$ python -q
>>> import numpy as np
>>> np.set_printoptions(precision=2, suppress=True, linewidth=200)
>>> F = np.load("sample9.npy")
>>> print(F)
[[2 0 0 0 0 0]
 [0 0 0 0 0 0]
 [0 0 3 0 0 0]
 [0 0 0 0 0 0]
 [0 0 0 0 1 0]
 [0 0 0 0 0 0]]
>>> print(F @ F)
[[4 0 0 0 0 0]
 [0 0 0 0 0 0]
 [0 0 9 0 0 0]
 [0 0 0 0 0 0]
 [0 0 0 0 1 0]
 [0 0 0 0 0 0]]
>>> print(np.linalg.matrix_power(F, 4))
[[16  0  0  0  0  0]
 [ 0  0  0  0  0  0]
 [ 0  0 81  0  0  0]
 [ 0  0  0  0  0  0]
 [ 0  0  0  0  1  0]
 [ 0  0  0  0  0  0]]
>>> print(np.allclose(F, F.T))
True
>>> print(np.linalg.svd(F, compute_uv=False))
[3. 2. 1. 0. 0. 0.]
>>> F[6]
Traceback (most recent call last):
  File "<python-input-8>", line 1, in <module>
    F[6]
    ~^^^
IndexError: index 6 is out of bounds for axis 0 with size 6
>>> print(np.abs(F).max())
3
>>> print(F.shape)
(6, 6)
>>> print(np.diff(F, axis=0))
[[-2  0  0  0  0  0]
 [ 0  0  3  0  0  0]
 [ 0  0 -3  0  0  0]
 [ 0  0  0  0  1  0]
 [ 0  0  0  0 -1  0]]
>>> print(round(float(np.linalg.norm(F)), 2))
3.74
>>> print([int(np.linalg.matrix_rank(np.linalg.matrix_power(F, p))) for p in range(1, 7)])
[3, 3, 3, 3, 3, 3]
>>> M2 = F[0, 0] * F[1:] - np.outer(F[1:, 0], F[0])
>>> print(M2)
[[0 0 0 0 0 0]
 [0 0 6 0 0 0]
 [0 0 0 0 0 0]
 [0 0 0 0 2 0]
 [0 0 0 0 0 0]]
>>> print(np.linalg.matrix_rank(M2), np.linalg.matrix_rank(F))
2 3
>>> print(np.flatnonzero(~M2.round(6).any(axis=1)))
[0 2 4]
>>> print(F[:, 0] / F[0, 0])
[1. 0. 0. 0. 0. 0.]
>>> sv = 20 * 0.5 ** np.arange(3)
>>> Q, _ = np.linalg.qr(np.array([[-0.2, -2.0, -0.6], [-0.2, 1.6, 0.0], [0.0, -0.8, -0.8]]))
>>> rng = np.random.default_rng(54)
>>> E = rng.normal(size=(19, 3)) * sv @ Q
>>> print(E)
[[ 15.13  -9.91   9.64]
 [-21.08  29.02  -2.33]
 [  7.63  -6.4    7.64]
 [-12.13 -24.24  -5.67]
 [  9.95   1.1   -1.57]
 [ 10.32  13.53   1.68]
 [ 13.41 -19.06  11.12]
 [  8.06 -22.5    8.38]
 [ -0.96  -7.73  10.8 ]
 [-21.87  15.77  -6.66]
 [  2.76 -12.8    4.48]
 [ 12.68  -4.19  -3.89]
 [  8.18 -14.3   -0.29]
 [ 21.23 -11.98  -1.6 ]
 [  8.27 -17.13  15.15]
 [ -2.4   -2.81  -0.31]
 [  0.84  15.26  -4.08]
 [-13.2   25.92  -9.64]
 [ 10.59   3.7    2.44]]
>>> Xc = E - E.mean(axis=0)
>>> left, sv, vt = np.linalg.svd(Xc, full_matrices=False)
>>> print(np.linalg.matrix_rank(Xc))
3
>>> print(np.abs(vt[-1]))
[0.18 0.19 0.97]
>>> print(round(float((sv ** 2).sum() ** 2 / (sv ** 4).sum()), 2))
1.66
>>> print(sv)
[77.95 39.03 22.44]
>>> print(np.abs(left[:, 0]).argmax())
1
